>>> import numpy as np
>>> np.set_printoptions(precision=3, suppress=True, linewidth=100)
>>> J = np.load("w.npy")
>>> J
array([[ 3.693, -1.395, -8.477,  5.116],
       [14.453,  2.258, -6.413,  5.612],
       [12.729, -0.305, -6.235,  5.549],
       [13.591,  2.827, -6.918,  5.015],
       [ 3.242, -2.252, -6.951,  3.716],
       [16.415,  2.974, -5.606,  6.073],
       [ 4.499, -0.456, -8.162,  5.31 ],
       [ 3.838, -0.538, -8.143,  5.742],
       [-7.48 , -1.792, 19.255, 10.355],
       [14.325,  1.788, -7.328,  5.832],
       [15.522,  0.261, -5.296,  4.79 ],
       [-7.262, -2.411, 17.415, 10.87 ],
       [14.298,  1.644, -7.922,  4.927]])
>>> x = np.array([-1, 3, 2, 0])
>>> y = J @ x
>>> np.round(np.linalg.solve(J.T @ J, J.T @ y), 3) + 0
array([-1.,  3.,  2.,  0.])
>>> np.round(np.linalg.pinv(J) @ J, 3) + 0
array([[1., 0., 0., 0.],
       [0., 1., 0., 0.],
       [0., 0., 1., 0.],
       [0., 0., 0., 1.]])
>>> np.round(np.linalg.lstsq(J, y)[0], 3) + 0
array([-1.,  3.,  2.,  0.])
>>> rng = np.random.default_rng(92751)
>>> y = y + 0.1 * rng.normal(size=13)
>>> y
array([-25.014, -20.504, -26.065, -18.751, -23.984, -18.603, -22.061, -21.882,  40.571, -23.654,
       -25.245,  34.888, -25.139])
>>> beta, *_ = np.linalg.lstsq(J, y)
>>> beta.round()
array([-1.,  3.,  2., -0.])
>>> round(float(np.linalg.norm(y - J @ beta)), 3)
0.293
>>> beta
array([-0.993,  3.02 ,  2.007, -0.004])
>>> np.round(J.T @ (y - J @ beta), 3) + 0
array([0., 0., 0., 0.])
>>> [round(float(np.linalg.norm(np.linalg.solve(J.T @ J + lam * np.eye(4), J.T @ y))), 2) for lam in (0, 1, 10, 100)]
[3.76, 3.58, 2.81, 2.05]
>>> u = np.array([-1, 4, -5])
>>> np.cross(J[8, :3], J[10, :3])
array([  4.465, 259.262,  25.863])
>>> np.correlate(J[8], J[10], "full")
array([ -35.829,   31.03 ,   99.77 , -168.946,  -77.63 ,  301.579,  160.73 ])
>>> np.polyval(u, J[8])
array([ -90.87 ,  -15.379, -298.735,  -70.806])
>>> Ac = (J - J.mean(axis=0)) / J.std(axis=0)
>>> Ac.std(axis=0)
array([1., 1., 1., 1.])
>>> beta = np.linalg.lstsq(np.delete(Ac, 3, axis=1), Ac[:, 3])[0]
>>> np.abs(beta).argmax()
np.int64(2)
>>> out = np.c_[J[:, :1] @ np.array([[6]]), np.array([2, 0, 2, 0, 0, 0, -1, -2, -2, 0, 0, 0, -2])]
>>> out
array([[ 22.158,   2.   ],
       [ 86.718,   0.   ],
       [ 76.374,   2.   ],
       [ 81.546,   0.   ],
       [ 19.452,   0.   ],
       [ 98.49 ,   0.   ],
       [ 26.994,  -1.   ],
       [ 23.028,  -2.   ],
       [-44.88 ,  -2.   ],
       [ 85.95 ,   0.   ],
       [ 93.132,   0.   ],
       [-43.572,   0.   ],
       [ 85.788,  -2.   ]])
>>> np.round(np.linalg.lstsq(J, out[:, 0])[0], 3) + 0
array([6., 0., 0., 0.])
>>> np.linalg.matrix_rank(out)
np.int64(2)
>>> np.round(np.linalg.norm(out - J @ np.linalg.lstsq(J, out)[0], axis=0), 3) + 0
array([0.   , 4.016])
>>> np.linalg.matrix_rank(np.c_[J, out])
np.int64(5)
